>>> import numpy as np
>>> from numpy import linalg as LA
>>> np.set_printoptions(suppress=True, linewidth=140)
>>> mat = np.loadtxt("out11.csv", delimiter=",")
>>> print(mat)
[[ 0.  3. -2.  0. -4. -3. -1.  0.  2. -1.  3. -2.]
 [-3.  0.  1. -3.  0. -1. -2.  2.  5. -3. -2.  5.]
 [ 2. -1.  0. -2.  3.  0.  1.  2. -4. -1. -3.  4.]
 [ 0.  3.  2.  0.  4. -2.  1. -3.  1.  2.  2. -4.]
 [ 4.  0. -3. -4.  0. -2. -5.  1.  3.  3.  3.  2.]
 [ 3.  1.  0.  2.  2.  0.  1.  1. -4. -2.  2.  4.]
 [ 1.  2. -1. -1.  5. -1.  0. -2. -2.  0. -1. -1.]
 [ 0. -2. -2.  3. -1. -1.  2.  0. -5.  2. -2. -5.]
 [-2. -5.  4. -1. -3.  4.  2.  5.  0.  0.  2. -1.]
 [ 1.  3.  1. -2. -3.  2.  0. -2.  0.  0.  1.  5.]
 [-3.  2.  3. -2. -3. -2.  1.  2. -2. -1.  0.  0.]
 [ 2. -5. -4.  4. -2. -4.  1.  5.  1. -5.  0.  0.]]
>>> x0 = np.array([5, -2, 8, 0, 1, -1, 8, -3, -1, -1, 1, 3])
>>> target = mat @ x0
>>> coef, lr = np.zeros(12), 1 / LA.norm(mat, 2) ** 2
>>> for i in range(12):
...     coef -= lr * mat.T @ (mat @ coef - target)
...     if i % 2 == 0: print(i, round(LA.norm(mat @ coef - target), 1))
... 
0 43.7
2 27.5
4 22.0
6 18.9
8 17.1
10 15.9
>>> print(coef.round(1))
[ 1.5  0.5  5.   1.2  2.4  2.   4.6 -0.1 -2.6 -1.4  2.1  2.5]
>>> print(round(LA.cond(mat), 1))
30.9
>>> W0 = np.array([[629, -20, -48, -72, 52, -11, -41],
...     [-20, 560, 27, 75, -57, 69, -92],
...     [-48, 27, 457, -78, -129, -84, -191],
...     [-72, 75, -78, 554, 83, -7, 44],
...     [52, -57, -129, 83, 540, 82, 136],
...     [-11, 69, -84, -7, 82, 436, -76],
...     [-41, -92, -191, 44, 136, -76, 310]])
>>> # equal to its transpose
>>> x0 = np.array([2, 1, 2, 3, 1, 2, 1])
>>> target = W0 @ x0
>>> print(target)
[ 915  788  123 1550  878  736 -130]
>>> print(np.round(LA.solve(W0.T, W0[2]), 1) + 0)
[0. 0. 1. 0. 0. 0. 0.]
>>> print(np.round(LA.solve(W0, 3 * target), 1))
[6. 3. 6. 9. 3. 6. 3.]
>>> r0, r1 = W0[4], W0[6]
>>> print(r0 @ r0)
346303
>>> p = (r0 @ r1) / (r0 @ r0) * r0
>>> print(LA.matrix_rank(np.outer(r0, r1)))
1
>>> print(np.round(r1 - p, 1))
[ -62.1  -68.8 -138.6   10.3  -83.5 -109.3  254.7]
>>> r0 = np.array([1, 0, 0, 5, 0, 1, 0])
>>> out = W0 + np.outer(r0, np.eye(7)[6])
>>> print(LA.matrix_rank(out - W0))
1
>>> F = 5 * np.eye(12) + np.ones((12, 12))
>>> print(F)
[[6. 1. 1. 1. 1. 1. 1. 1. 1. 1. 1. 1.]
 [1. 6. 1. 1. 1. 1. 1. 1. 1. 1. 1. 1.]
 [1. 1. 6. 1. 1. 1. 1. 1. 1. 1. 1. 1.]
 [1. 1. 1. 6. 1. 1. 1. 1. 1. 1. 1. 1.]
 [1. 1. 1. 1. 6. 1. 1. 1. 1. 1. 1. 1.]
 [1. 1. 1. 1. 1. 6. 1. 1. 1. 1. 1. 1.]
 [1. 1. 1. 1. 1. 1. 6. 1. 1. 1. 1. 1.]
 [1. 1. 1. 1. 1. 1. 1. 6. 1. 1. 1. 1.]
 [1. 1. 1. 1. 1. 1. 1. 1. 6. 1. 1. 1.]
 [1. 1. 1. 1. 1. 1. 1. 1. 1. 6. 1. 1.]
 [1. 1. 1. 1. 1. 1. 1. 1. 1. 1. 6. 1.]
 [1. 1. 1. 1. 1. 1. 1. 1. 1. 1. 1. 6.]]
>>> # symmetric, so the eigenvalues are real
>>> out = F / np.sqrt((F ** 2).mean(axis=1, keepdims=True))
>>> print(out[3].round(1))
[0.5 0.5 0.5 3.  0.5 0.5 0.5 0.5 0.5 0.5 0.5 0.5]
>>> print(np.round(LA.norm(out, axis=1), 1))
[3.5 3.5 3.5 3.5 3.5 3.5 3.5 3.5 3.5 3.5 3.5 3.5]
>>> print(LA.matrix_rank(F - F.mean(axis=1, keepdims=True)))
11
>>> r0, r1 = F[3], F[2]
>>> print(r0 @ r1)
22.0
>>> print(r0 @ r0)
47.0
>>> p = (r0 @ r1) / (r0 @ r0) * r0
>>> print(np.round(r1 - p, 1))
[ 0.5  0.5  5.5 -1.8  0.5  0.5  0.5  0.5  0.5  0.5  0.5  0.5]
>>> print(round(LA.norm(r0 + r1) ** 2 + LA.norm(r0 - r1) ** 2, 1))
188.0
>>> print(round((r1 - p) @ r0, 1))
-0.0
>>> rng = np.random.default_rng(81879)
>>> labels = rng.permutation(12)
>>> out = F[:, labels] * rng.choice([-1, 1], 12)
>>> print(out)
[[ 1.  1. -1.  1.  1.  1. -6. -1.  1.  1.  1. -1.]
 [ 1.  6. -1.  1.  1.  1. -1. -1.  1.  1.  1. -1.]
 [ 6.  1. -1.  1.  1.  1. -1. -1.  1.  1.  1. -1.]
 [ 1.  1. -1.  1.  6.  1. -1. -1.  1.  1.  1. -1.]
 [ 1.  1. -1.  1.  1.  6. -1. -1.  1.  1.  1. -1.]
 [ 1.  1. -1.  1.  1.  1. -1. -1.  1.  1.  6. -1.]
 [ 1.  1. -1.  1.  1.  1. -1. -1.  1.  6.  1. -1.]
 [ 1.  1. -6.  1.  1.  1. -1. -1.  1.  1.  1. -1.]
 [ 1.  1. -1.  1.  1.  1. -1. -1.  1.  1.  1. -6.]
 [ 1.  1. -1.  1.  1.  1. -1. -1.  6.  1.  1. -1.]
 [ 1.  1. -1.  6.  1.  1. -1. -1.  1.  1.  1. -1.]
 [ 1.  1. -1.  1.  1.  1. -1. -6.  1.  1.  1. -1.]]
>>> Uu, _, Vt = LA.svd(F.T @ out)
>>> print(np.round(LA.lstsq(F, out)[0], 1) + 0)
[[ 0.  0.  0.  0.  0.  0. -1.  0.  0.  0.  0.  0.]
 [ 0.  1.  0.  0.  0.  0.  0.  0.  0.  0.  0.  0.]
 [ 1.  0.  0.  0.  0.  0.  0.  0.  0.  0.  0.  0.]
 [ 0.  0.  0.  0.  1.  0.  0.  0.  0.  0.  0.  0.]
 [ 0.  0.  0.  0.  0.  1.  0.  0.  0.  0.  0.  0.]
 [ 0.  0.  0.  0.  0.  0.  0.  0.  0.  0.  1.  0.]
 [ 0.  0.  0.  0.  0.  0.  0.  0.  0.  1.  0.  0.]
 [ 0.  0. -1.  0.  0.  0.  0.  0.  0.  0.  0.  0.]
 [ 0.  0.  0.  0.  0.  0.  0.  0.  0.  0.  0. -1.]
 [ 0.  0.  0.  0.  0.  0.  0.  0.  1.  0.  0.  0.]
 [ 0.  0.  0.  1.  0.  0.  0.  0.  0.  0.  0.  0.]
 [ 0.  0.  0.  0.  0.  0.  0. -1.  0.  0.  0.  0.]]
>>> print(np.round(Uu @ Vt, 1) + 0)
[[ 0.  0.  0.  0.  0.  0. -1.  0.  0.  0.  0.  0.]
 [ 0.  1.  0.  0.  0.  0.  0.  0.  0.  0.  0.  0.]
 [ 1.  0.  0.  0.  0.  0.  0.  0.  0.  0.  0.  0.]
 [ 0.  0.  0.  0.  1.  0.  0.  0.  0.  0.  0.  0.]
 [ 0.  0.  0.  0.  0.  1.  0.  0.  0.  0.  0.  0.]
 [ 0.  0.  0.  0.  0.  0.  0.  0.  0.  0.  1.  0.]
 [ 0.  0.  0.  0.  0.  0.  0.  0.  0.  1.  0.  0.]
 [ 0.  0. -1.  0.  0.  0.  0.  0.  0.  0.  0.  0.]
 [ 0.  0.  0.  0.  0.  0.  0.  0.  0.  0.  0. -1.]
 [ 0.  0.  0.  0.  0.  0.  0.  0.  1.  0.  0.  0.]
 [ 0.  0.  0.  1.  0.  0.  0.  0.  0.  0.  0.  0.]
 [ 0.  0.  0.  0.  0.  0.  0. -1.  0.  0.  0.  0.]]
